% python3 -q
>>> import numpy as np
>>> import numpy.linalg as la
>>> np.set_printoptions(precision=1, suppress=True, linewidth=160, floatmode="fixed")
>>> def rd(a):
...     return np.round(a, 1) + 0
... 
>>> K = np.load("dump.npy")
>>> K
array([[2, 0, 0, 0, 0, 0, 0, 0, 5, 0, 0, 5, 0],
       [2, 0, 0, 0, 0, 0, 0, 0, 0, 0, 0, 3, 0],
       [0, 0, 4, 1, 0, 5, 0, 0, 0, 1, 0, 0, 0],
       [0, 0, 0, 1, 0, 0, 0, 0, 0, 3, 0, 0, 0],
       [0, 0, 0, 0, 3, 0, 1, 2, 0, 0, 0, 0, 3],
       [0, 0, 2, 5, 0, 3, 0, 0, 0, 5, 0, 0, 0],
       [0, 0, 0, 0, 1, 0, 1, 3, 0, 0, 0, 0, 3],
       [0, 0, 0, 0, 5, 0, 3, 2, 0, 0, 3, 0, 3],
       [0, 3, 0, 0, 0, 0, 0, 0, 2, 0, 0, 3, 0],
       [0, 0, 3, 1, 0, 2, 0, 0, 0, 1, 0, 0, 0],
       [0, 0, 0, 0, 1, 0, 2, 3, 0, 0, 4, 0, 0],
       [1, 0, 0, 0, 0, 0, 0, 0, 5, 0, 0, 5, 0],
       [0, 0, 0, 0, 0, 0, 4, 2, 0, 0, 2, 0, 0]])
>>> rng = np.random.default_rng(9939)
>>> idx = rng.permutation(13)
>>> other = K[:, idx] * rng.choice([-1, 1], 13)
>>> other
array([[ 0,  5,  0,  0,  0,  0, -2,  0, -5,  0,  0,  0,  0],
       [ 0,  0,  0,  0,  0,  0, -2,  0, -3,  0,  0,  0,  0],
       [ 0,  0,  5,  0, -4,  1,  0,  0,  0,  1,  0,  0,  0],
       [ 0,  0,  0,  0,  0,  3,  0,  0,  0,  1,  0,  0,  0],
       [-2,  0,  0,  0,  0,  0,  0,  0,  0,  0, -3,  1,  3],
       [ 0,  0,  3,  0, -2,  5,  0,  0,  0,  5,  0,  0,  0],
       [-3,  0,  0,  0,  0,  0,  0,  0,  0,  0, -1,  1,  3],
       [-2,  0,  0,  0,  0,  0,  0, -3,  0,  0, -5,  3,  3],
       [ 0,  2,  0,  3,  0,  0,  0,  0, -3,  0,  0,  0,  0],
       [ 0,  0,  2,  0, -3,  1,  0,  0,  0,  1,  0,  0,  0],
       [-3,  0,  0,  0,  0,  0,  0, -4,  0,  0, -1,  2,  0],
       [ 0,  5,  0,  0,  0,  0, -1,  0, -5,  0,  0,  0,  0],
       [-2,  0,  0,  0,  0,  0,  0, -2,  0,  0,  0,  4,  0]])
>>> left, _, Vt = la.svd(K.T @ other)
>>> idx
array([ 7,  8,  5,  1,  2,  9,  0, 10, 11,  3,  4,  6, 12])
>>> x0 = np.array([3, 2, -3, 0, 0, -2, -2, -3, 3, -1, 0, 1, 3])
>>> rhs = K @ x0
>>> coef, lr = np.zeros(13), 1 / la.norm(K, 2) ** 2
>>> for i in range(50):
...     coef -= lr * K.T @ (K @ coef - rhs)
...     if i % 10 == 0: print(i, round(la.norm(K @ coef - rhs), 1))
... 
0 15.4
10 3.4
20 2.5
30 2.2
40 2.1
>>> print(rd(la.cond(K)))
31.6
